$ python3 -q
>>> import numpy as np
>>> from numpy import linalg as LA
>>> np.set_printoptions(precision=2, suppress=True, linewidth=100)
>>> A = np.array([[0, 1, 0, 0, 0],
...     [1, 0, 0, 0, 0],
...     [0, 0, 0, 0, 0],
...     [0, 0, 0, 0, 1],
...     [0, 0, 0, 1, 0]])
>>> A
array([[0, 1, 0, 0, 0],
       [1, 0, 0, 0, 0],
       [0, 0, 0, 0, 0],
       [0, 0, 0, 0, 1],
       [0, 0, 0, 1, 0]])
>>> # 3 blocks once reordered
>>> round(float(LA.det(A)), 2)
0.0
>>> rank = LA.matrix_rank(A)
>>> rank
np.int64(4)
>>> N = LA.svd(A)[2][rank:].T
>>> N[:, 0] / N[np.abs(N[:, 0]).round(6).argmax(), 0]
array([0., 0., 1., 0., 0.])
>>> A @ N
array([[0.],
       [0.],
       [0.],
       [0.],
       [0.]])
>>> N @ N.T
array([[0., 0., 0., 0., 0.],
       [0., 0., 0., 0., 0.],
       [0., 0., 1., 0., 0.],
       [0., 0., 0., 0., 0.],
       [0., 0., 0., 0., 0.]])
>>> np.allclose(A @ N, 0)
True
>>> evals, V = LA.eigh(A)
>>> evals
array([-1., -1.,  0.,  1.,  1.])
>>> (evals > 1e-8).sum(), (evals < -1e-8).sum()
(np.int64(2), np.int64(2))
>>> np.round(V @ np.diag(evals) @ V.T, 2) + 0
array([[0., 1., 0., 0., 0.],
       [1., 0., 0., 0., 0.],
       [0., 0., 0., 0., 0.],
       [0., 0., 0., 0., 1.],
       [0., 0., 0., 1., 0.]])
>>> proj = np.triu(np.array([[1, 2, 2, 1, 3],
...     [2, 2, 2, 3, 1],
...     [0, 1, 1, 1, 3],
...     [2, 3, 0, 3, 0],
...     [3, 3, 2, 2, 2]]), 1) + np.eye(5)
>>> Y = proj @ A @ LA.inv(proj)
>>> round(LA.det(Y), 2)
np.float64(0.0)
>>> proj @ A - A @ proj
array([[ 2.,  0., -2.,  0.,  0.],
       [ 0., -2., -2.,  0.,  0.],
       [ 0.,  0.,  0.,  3.,  1.],
       [ 0.,  0.,  0.,  0.,  0.],
       [ 0.,  0.,  0.,  0.,  0.]])
>>> X = np.load("run11.npy")
>>> X
array([[ -0.21,  -0.46,  -0.23,   0.2 ,  -0.28,  -0.38,  -0.61,  -0.68,   0.07],
       [ -8.93, -21.11,  -6.09,   5.9 ,  -9.04, -15.05, -24.05, -27.04,   2.86],
       [  1.84,   4.23,   1.21,  -1.24,   1.74,   2.93,   4.83,   5.43,  -0.69],
       [ -6.74, -15.71,  -4.5 ,   4.35,  -6.68, -11.22, -17.86, -20.13,   2.26],
       [  2.15,   5.01,   1.5 ,  -1.46,   2.1 ,   3.56,   5.78,   6.42,  -0.74],
       [  2.52,   6.01,   1.76,  -1.7 ,   2.57,   4.27,   6.84,   7.79,  -0.78],
       [ -0.24,  -0.45,  -0.19,   0.1 ,  -0.12,  -0.24,  -0.43,  -0.55,   0.02],
       [  1.15,   2.55,   0.72,  -0.74,   1.16,   1.85,   2.94,   3.28,  -0.33],
       [ -3.37,  -8.02,  -2.25,   2.3 ,  -3.42,  -5.66,  -9.01, -10.24,   1.14],
       [  5.05,  11.79,   3.4 ,  -3.25,   5.02,   8.43,  13.45,  15.11,  -1.75],
       [ -2.14,  -4.8 ,  -1.41,   1.43,  -2.09,  -3.45,  -5.63,  -6.28,   0.69],
       [ -1.66,  -4.09,  -1.25,   1.17,  -1.8 ,  -2.9 ,  -4.61,  -5.22,   0.68],
       [ -1.02,  -2.47,  -0.78,   0.53,  -1.05,  -1.82,  -2.77,  -3.1 ,   0.3 ],
       [  1.59,   3.74,   1.09,  -1.09,   1.63,   2.61,   4.26,   4.73,  -0.62]])
>>> left, sigma, Vt = LA.svd(X, full_matrices=False)
>>> np.round(left.T @ X @ Vt.T, 2) + 0
array([[72.11,  0.  ,  0.  ,  0.  ,  0.  ,  0.  ,  0.  ,  0.  ,  0.  ],
       [ 0.  ,  0.29,  0.  ,  0.  ,  0.  ,  0.  ,  0.  ,  0.  ,  0.  ],
       [ 0.  ,  0.  ,  0.23,  0.  ,  0.  ,  0.  ,  0.  ,  0.  ,  0.  ],
       [ 0.  ,  0.  ,  0.  ,  0.2 ,  0.  ,  0.  ,  0.  ,  0.  ,  0.  ],
       [ 0.  ,  0.  ,  0.  ,  0.  ,  0.18,  0.  ,  0.  ,  0.  ,  0.  ],
       [ 0.  ,  0.  ,  0.  ,  0.  ,  0.  ,  0.16,  0.  ,  0.  ,  0.  ],
       [ 0.  ,  0.  ,  0.  ,  0.  ,  0.  ,  0.  ,  0.1 ,  0.  ,  0.  ],
       [ 0.  ,  0.  ,  0.  ,  0.  ,  0.  ,  0.  ,  0.  ,  0.09,  0.  ],
       [ 0.  ,  0.  ,  0.  ,  0.  ,  0.  ,  0.  ,  0.  ,  0.  ,  0.05]])
>>> np.round(left.T @ left, 2) + 0
array([[1., 0., 0., 0., 0., 0., 0., 0., 0.],
       [0., 1., 0., 0., 0., 0., 0., 0., 0.],
       [0., 0., 1., 0., 0., 0., 0., 0., 0.],
       [0., 0., 0., 1., 0., 0., 0., 0., 0.],
       [0., 0., 0., 0., 1., 0., 0., 0., 0.],
       [0., 0., 0., 0., 0., 1., 0., 0., 0.],
       [0., 0., 0., 0., 0., 0., 1., 0., 0.],
       [0., 0., 0., 0., 0., 0., 0., 1., 0.],
       [0., 0., 0., 0., 0., 0., 0., 0., 1.]])
>>> np.round(sigma / sigma[0], 2) + 0
array([1., 0., 0., 0., 0., 0., 0., 0., 0.])
>>> left.shape, sigma.shape, Vt.shape
((14, 9), (9,), (9, 9))
